$ python3 -q
>>> import numpy as np
>>> from numpy import linalg as LA
>>> np.set_printoptions(precision=2, suppress=True, linewidth=200, sign=" ")
>>> E = np.diag(np.array([0, -3, -2, 0])) + 2 * np.eye(4, k=1) + 2 * np.eye(4, k=-1)
>>> E
array([[ 0.,  2.,  0.,  0.],
       [ 2., -3.,  2.,  0.],
       [ 0.,  2., -2.,  2.],
       [ 0.,  0.,  2.,  0.]])
>>> ev, evecs = LA.eigh(E)
>>> x0 = np.array([2, 0, 1, 0])
>>> print(x0 @ E @ x0)
-2.0
>>> print(evecs * np.maximum(ev, 0) @ evecs.T)
[[ 0.79  0.49  0.31  0.16]
 [ 0.49  0.36  0.34  0.31]
 [ 0.31  0.34  0.53  0.65]
 [ 0.16  0.31  0.65  0.87]]
>>> LA.eigvalsh(E[1:, 1:])
array([-4.91, -1.61,  1.52])
>>> rng = np.random.default_rng(144)
>>> z = rng.permutation(4)
>>> z
array([ 1,  2,  3,  0])
>>> A2 = E[z][:, z]
>>> np.trace(A2)
np.float64(-5.0)
>>> np.allclose(A2, E)
False
>>> np.diag(A2)
array([-3., -2.,  0.,  0.])
>>> print(A2)
[[-3.  2.  0.  2.]
 [ 2. -2.  2.  0.]
 [ 0.  2.  0.  0.]
 [ 2.  0.  0.  0.]]
>>> np.round(LA.det(A2), 2), round(float(LA.det(E[z])), 2)
(np.float64(16.0), -16.0)
>>> round(float(np.abs(LA.eigvals(A2)).max()), 2)
5.31
>>> (A2 + A2.T) / 2
array([[-3.,  2.,  0.,  2.],
       [ 2., -2.,  2.,  0.],
       [ 0.,  2.,  0.,  0.],
       [ 2.,  0.,  0.,  0.]])
>>> np.allclose(A2, A2.T)
True
>>> assert A2 == A2.T
Traceback (most recent call last):
  File "<python-input-22>", line 1, in <module>
    assert A2 == A2.T
           ^^^^^^^^^^
ValueError: The truth value of an array with more than one element is ambiguous. Use a.any() or a.all()
>>> A2 @ A2
array([[ 17., -10.,   4.,  -6.],
       [-10.,  12.,  -4.,   4.],
       [  4.,  -4.,   4.,   0.],
       [ -6.,   4.,   0.,   4.]])
>>> z = rng.permutation(4)
>>> A2 = E[:, z] * rng.choice([-1, 1], 4)
>>> A2
array([[-0., -2., -0.,  0.],
       [-2.,  3., -2.,  0.],
       [-0., -2.,  2.,  2.],
       [-0., -0., -2.,  0.]])
>>> left, _, VT = LA.svd(E.T @ A2)
>>> z
array([ 0,  1,  2,  3])
>>> np.round(left @ VT, 2) + 0
array([[-1.,  0.,  0.,  0.],
       [ 0., -1.,  0.,  0.],
       [ 0.,  0., -1.,  0.],
       [ 0.,  0.,  0.,  1.]])
>>> left, sig, VT = LA.svd(A2, full_matrices=False)
>>> np.cumsum(sig ** 2) / np.sum(sig ** 2)
array([ 0.76,  0.9 ,  0.98,  1.  ])
>>> sig
array([ 5.31,  2.23,  1.79,  0.75])
>>> round(float(np.sqrt((sig ** 2).sum())), 2), round(float(LA.norm(A2)), 2)
(6.08, 6.08)
>>> np.abs(VT[0])
array([ 0.28,  0.74,  0.58,  0.22])
>>> A2 = np.array([[-1], [2], [0]])
>>> J = np.block([[np.zeros((3, 3)), A2], [A2.T, np.zeros((1, 1))]])
>>> print(J)
[[ 0.  0.  0. -1.]
 [ 0.  0.  0.  2.]
 [ 0.  0.  0.  0.]
 [-1.  2.  0.  0.]]
>>> np.kron(np.eye(2, dtype=int), J)
array([[ 0.,  0.,  0., -1.,  0.,  0.,  0., -0.],
       [ 0.,  0.,  0.,  2.,  0.,  0.,  0.,  0.],
       [ 0.,  0.,  0.,  0.,  0.,  0.,  0.,  0.],
       [-1.,  2.,  0.,  0., -0.,  0.,  0.,  0.],
       [ 0.,  0.,  0., -0.,  0.,  0.,  0., -1.],
       [ 0.,  0.,  0.,  0.,  0.,  0.,  0.,  2.],
       [ 0.,  0.,  0.,  0.,  0.,  0.,  0.,  0.],
       [-0.,  0.,  0.,  0., -1.,  2.,  0.,  0.]])
>>> np.round(LA.eigvals(J), 2) + 0
array([-2.24,  0.  ,  2.24,  0.  ])
>>> np.round(np.poly(J), 2) + 0
array([ 1.,  0., -5.,  0.,  0.])
>>> K = np.load("a.npy")
>>> print(K)
[[ 2.  1.  0.  0.]
 [ 0.  2.  1.  0.]
 [ 0.  0.  2.  1.]
 [ 0.  0.  0.  2.]]
>>> A2 = LA.inv(E)
>>> (np.abs(A2) > 1e-9).astype(int)
array([[ 1,  1,  0,  1],
       [ 1,  0,  0,  0],
       [ 0,  0,  0,  1],
       [ 1,  0,  1,  1]])
>>> LA.det(E) * A2
array([[12.,  8.,  0., -8.],
       [ 8.,  0.,  0.,  0.],
       [-0., -0., -0.,  8.],
       [-8.,  0.,  8.,  8.]])
>>> A2
array([[ 0.75,  0.5 ,  0.  , -0.5 ],
       [ 0.5 ,  0.  ,  0.  ,  0.  ],
       [-0.  , -0.  , -0.  ,  0.5 ],
       [-0.5 ,  0.  ,  0.5 ,  0.5 ]])
>>> LA.inv(A2)
array([[ 0.,  2.,  0.,  0.],
       [ 2., -3.,  2., -0.],
       [ 0.,  2., -2.,  2.],
       [ 0.,  0.,  2.,  0.]])
